$ python3 -q
>>> import numpy as np
>>> import numpy.linalg as la
>>> np.set_printoptions(precision=3, suppress=True, linewidth=160)
>>> A = np.load("dump.npy")
>>> A
array([[-1.7,  0.7,  1.4, -1.3, -0.2, -0.3, -1. ,  0.3,  0. ,  0.3],
       [ 0.6, -2.4,  1.5, -0.1, -0.2, -0.3,  1.5,  0.3,  0. ,  1.4],
       [ 1.1,  0.3, -1.7,  1. ,  0.4,  0.8,  0.6,  0.2,  1. ,  1.3],
       [ 0. , -1.8,  0.4, -0.9,  1.2,  0.7, -1.3,  1.3,  0.1,  1.8],
       [ 0.7, -0.5,  0. ,  1.2,  1.2,  0.8, -1.5,  0.1, -1.1,  0. ],
       [ 0.7, -0.6,  1.3,  0.4,  0.1, -0.8,  0. ,  1.5,  0.9, -0.7],
       [-0.8,  0.5, -2.2,  0.2,  1.1,  0.4, -1.2, -0.5, -1.2, -0.4],
       [-0.7, -0.6, -0.6,  0.5, -0.7,  1.1,  0.3, -1.5,  1.7,  0. ],
       [ 1. , -0.6,  1.1, -0.5,  0.8,  1. ,  0. ,  0.4, -1.6,  0.4]])
>>> f, v = A[2], A[3]
>>> round(f @ v, 3)
np.float64(0.84)
>>> pr = (f @ v) / (f @ f) * f
>>> la.matrix_rank(np.outer(f, v))
np.int64(1)
>>> round(la.norm(f + v) ** 2 + la.norm(f - v) ** 2, 3)
np.float64(43.7)
>>> pr
array([ 0.102,  0.028, -0.157,  0.093,  0.037,  0.074,  0.056,  0.019,  0.093,  0.12 ])
>>> round(float((v - pr) @ f), 3)
-0.0
>>> A.reshape(-1, 2)
array([[-1.7,  0.7],
       [ 1.4, -1.3],
       [-0.2, -0.3],
       [-1. ,  0.3],
       [ 0. ,  0.3],
       [ 0.6, -2.4],
       [ 1.5, -0.1],
       [-0.2, -0.3],
       [ 1.5,  0.3],
       [ 0. ,  1.4],
       [ 1.1,  0.3],
       [-1.7,  1. ],
       [ 0.4,  0.8],
       [ 0.6,  0.2],
       [ 1. ,  1.3],
       [ 0. , -1.8],
       [ 0.4, -0.9],
       [ 1.2,  0.7],
       [-1.3,  1.3],
       [ 0.1,  1.8],
       [ 0.7, -0.5],
       [ 0. ,  1.2],
       [ 1.2,  0.8],
       [-1.5,  0.1],
       [-1.1,  0. ],
       [ 0.7, -0.6],
       [ 1.3,  0.4],
       [ 0.1, -0.8],
       [ 0. ,  1.5],
       [ 0.9, -0.7],
       [-0.8,  0.5],
       [-2.2,  0.2],
       [ 1.1,  0.4],
       [-1.2, -0.5],
       [-1.2, -0.4],
       [-0.7, -0.6],
       [-0.6,  0.5],
       [-0.7,  1.1],
       [ 0.3, -1.5],
       [ 1.7,  0. ],
       [ 1. , -0.6],
       [ 1.1, -0.5],
       [ 0.8,  1. ],
       [ 0. ,  0.4],
       [-1.6,  0.4]])
>>> A.reshape(2, -1)
array([[-1.7,  0.7,  1.4, -1.3, -0.2, -0.3, -1. ,  0.3,  0. ,  0.3,  0.6, -2.4,  1.5, -0.1, -0.2, -0.3,  1.5,  0.3,  0. ,  1.4,  1.1,  0.3, -1.7,  1. ,  0.4,
         0.8,  0.6,  0.2,  1. ,  1.3,  0. , -1.8,  0.4, -0.9,  1.2,  0.7, -1.3,  1.3,  0.1,  1.8,  0.7, -0.5,  0. ,  1.2,  1.2],
       [ 0.8, -1.5,  0.1, -1.1,  0. ,  0.7, -0.6,  1.3,  0.4,  0.1, -0.8,  0. ,  1.5,  0.9, -0.7, -0.8,  0.5, -2.2,  0.2,  1.1,  0.4, -1.2, -0.5, -1.2, -0.4,
        -0.7, -0.6, -0.6,  0.5, -0.7,  1.1,  0.3, -1.5,  1.7,  0. ,  1. , -0.6,  1.1, -0.5,  0.8,  1. ,  0. ,  0.4, -1.6,  0.4]])
>>> A.ravel(order="F")
array([-1.7,  0.6,  1.1,  0. ,  0.7,  0.7, -0.8, -0.7,  1. ,  0.7, -2.4,  0.3, -1.8, -0.5, -0.6,  0.5, -0.6, -0.6,  1.4,  1.5, -1.7,  0.4,  0. ,  1.3, -2.2,
       -0.6,  1.1, -1.3, -0.1,  1. , -0.9,  1.2,  0.4,  0.2,  0.5, -0.5, -0.2, -0.2,  0.4,  1.2,  1.2,  0.1,  1.1, -0.7,  0.8, -0.3, -0.3,  0.8,  0.7,  0.8,
       -0.8,  0.4,  1.1,  1. , -1. ,  1.5,  0.6, -1.3, -1.5,  0. , -1.2,  0.3,  0. ,  0.3,  0.3,  0.2,  1.3,  0.1,  1.5, -0.5, -1.5,  0.4,  0. ,  0. ,  1. ,
        0.1, -1.1,  0.9, -1.2,  1.7, -1.6,  0.3,  1.4,  1.3,  1.8,  0. , -0.7, -0.4,  0. ,  0.4])
>>> blk = A.reshape(9, 2, -1)
>>> np.einsum("ihd,jhd->hij", blk, blk).shape
(2, 9, 9)
>>> np.swapaxes(blk, 1, 2)[8]
array([[ 1. ,  1. ],
       [-0.6,  0. ],
       [ 1.1,  0.4],
       [-0.5, -1.6],
       [ 0.8,  0.4]])
>>> blk.shape
(9, 2, 5)
>>> blk.transpose(1, 0, 2)
array([[[-1.7,  0.7,  1.4, -1.3, -0.2],
        [ 0.6, -2.4,  1.5, -0.1, -0.2],
        [ 1.1,  0.3, -1.7,  1. ,  0.4],
        [ 0. , -1.8,  0.4, -0.9,  1.2],
        [ 0.7, -0.5,  0. ,  1.2,  1.2],
        [ 0.7, -0.6,  1.3,  0.4,  0.1],
        [-0.8,  0.5, -2.2,  0.2,  1.1],
        [-0.7, -0.6, -0.6,  0.5, -0.7],
        [ 1. , -0.6,  1.1, -0.5,  0.8]],

       [[-0.3, -1. ,  0.3,  0. ,  0.3],
        [-0.3,  1.5,  0.3,  0. ,  1.4],
        [ 0.8,  0.6,  0.2,  1. ,  1.3],
        [ 0.7, -1.3,  1.3,  0.1,  1.8],
        [ 0.8, -1.5,  0.1, -1.1,  0. ],
        [-0.8,  0. ,  1.5,  0.9, -0.7],
        [ 0.4, -1.2, -0.5, -1.2, -0.4],
        [ 1.1,  0.3, -1.5,  1.7,  0. ],
        [ 1. ,  0. ,  0.4, -1.6,  0.4]]])
>>> x0 = np.array([-2, 2, -2, -2, -3, 3, 1, 0, 2, 3])
>>> h = np.maximum(A @ x0, 0)
>>> np.flatnonzero(h > 1e-9)
array([0, 2, 3, 7])
>>> A.T @ h
array([ -5.54,  -0.87, -12.49,   6.61,  -4.25,  15.33,   2.89, -11.23,  23.67,  11.37])
>>> A * (h > 1e-9)[:, None]
array([[-1.7,  0.7,  1.4, -1.3, -0.2, -0.3, -1. ,  0.3,  0. ,  0.3],
       [ 0. , -0. ,  0. , -0. , -0. , -0. ,  0. ,  0. ,  0. ,  0. ],
       [ 1.1,  0.3, -1.7,  1. ,  0.4,  0.8,  0.6,  0.2,  1. ,  1.3],
       [ 0. , -1.8,  0.4, -0.9,  1.2,  0.7, -1.3,  1.3,  0.1,  1.8],
       [ 0. , -0. ,  0. ,  0. ,  0. ,  0. , -0. ,  0. , -0. ,  0. ],
       [ 0. , -0. ,  0. ,  0. ,  0. , -0. ,  0. ,  0. ,  0. , -0. ],
       [-0. ,  0. , -0. ,  0. ,  0. ,  0. , -0. , -0. , -0. , -0. ],
       [-0.7, -0.6, -0.6,  0.5, -0.7,  1.1,  0.3, -1.5,  1.7,  0. ],
       [ 0. , -0. ,  0. , -0. ,  0. ,  0. ,  0. ,  0. , -0. ,  0. ]])
>>> np.tanh(A @ x0)
array([ 1.   , -0.998,  1.   ,  0.197, -1.   , -1.   , -0.291,  1.   , -1.   ])
>>> la.norm(A, axis=0)
array([2.751, 3.341, 3.919, 2.377, 2.339, 2.227, 3.013, 2.613, 3.15 , 2.791])
>>> round(float(la.norm(A) ** 2 / la.norm(A, 2) ** 2), 3)
3.194
>>> np.round(la.norm(A[0] - A[1]), 3)
np.float64(4.88)
>>> round(float(la.norm(A[0], 1)), 3), round(la.norm(A[0], np.inf), 3)
(7.2, np.float64(1.7))
>>> np.round(la.norm(A, 2), 3)
np.float64(5.122)
>>> np.unravel_index(np.abs(A).argmax(), A.shape)
(np.int64(1), np.int64(1))
>>> round(float(la.norm(A)), 3)
9.154
>>> np.diff(A, axis=0)
array([[ 2.3, -3.1,  0.1,  1.2,  0. ,  0. ,  2.5,  0. ,  0. ,  1.1],
       [ 0.5,  2.7, -3.2,  1.1,  0.6,  1.1, -0.9, -0.1,  1. , -0.1],
       [-1.1, -2.1,  2.1, -1.9,  0.8, -0.1, -1.9,  1.1, -0.9,  0.5],
       [ 0.7,  1.3, -0.4,  2.1,  0. ,  0.1, -0.2, -1.2, -1.2, -1.8],
       [ 0. , -0.1,  1.3, -0.8, -1.1, -1.6,  1.5,  1.4,  2. , -0.7],
       [-1.5,  1.1, -3.5, -0.2,  1. ,  1.2, -1.2, -2. , -2.1,  0.3],
       [ 0.1, -1.1,  1.6,  0.3, -1.8,  0.7,  1.5, -1. ,  2.9,  0.4],
       [ 1.7,  0. ,  1.7, -1. ,  1.5, -0.1, -0.3,  1.9, -3.3,  0.4]])
>>> la.rank(A)
Traceback (most recent call last):
  File "<python-input-34>", line 1, in <module>
    la.rank(A)
    ^^^^^^^
AttributeError: module 'numpy.linalg' has no attribute 'rank'
>>> A.sum(axis=0)
array([ 0.9, -5. ,  1.2,  0.5,  3.7,  3.4, -2.6,  2.1, -0.2,  4.1])
>>> feats = np.load("test13.npy")
>>> feats
array([[0.143, 0.071, 0.357, 0.286, 0.   , 0.   , 0.143],
       [0.154, 0.192, 0.115, 0.077, 0.154, 0.154, 0.154],
       [0.25 , 0.1  , 0.25 , 0.1  , 0.1  , 0.   , 0.2  ],
       [0.15 , 0.05 , 0.05 , 0.25 , 0.2  , 0.25 , 0.05 ],
       [0.048, 0.238, 0.095, 0.238, 0.19 , 0.048, 0.143],
       [0.235, 0.059, 0.235, 0.176, 0.059, 0.059, 0.176],
       [0.083, 0.083, 0.125, 0.208, 0.083, 0.208, 0.208]])
>>> f, v = feats[1], feats[3]
>>> np.round(f @ v, 3)
np.float64(0.135)
>>> pr = (f @ v) / (f @ f) * f
>>> round(la.norm(f + v) ** 2 + la.norm(f - v) ** 2, 3)
np.float64(0.692)
>>> A2 = np.array([[9, 9, 3],
...     [7, -1, -1],
...     [-8, -3, 9],
...     [-2, -5, 5],
...     [-7, -4, -5],
...     [7, -9, 9],
...     [4, -4, -2]])
>>> np.einsum("ij->j", feats)
array([1.063, 0.794, 1.228, 1.336, 0.786, 0.719, 1.074])
>>> np.vstack([feats, A2.T]).shape
(10, 7)
>>> la.matrix_rank(feats @ A2)
np.int64(3)
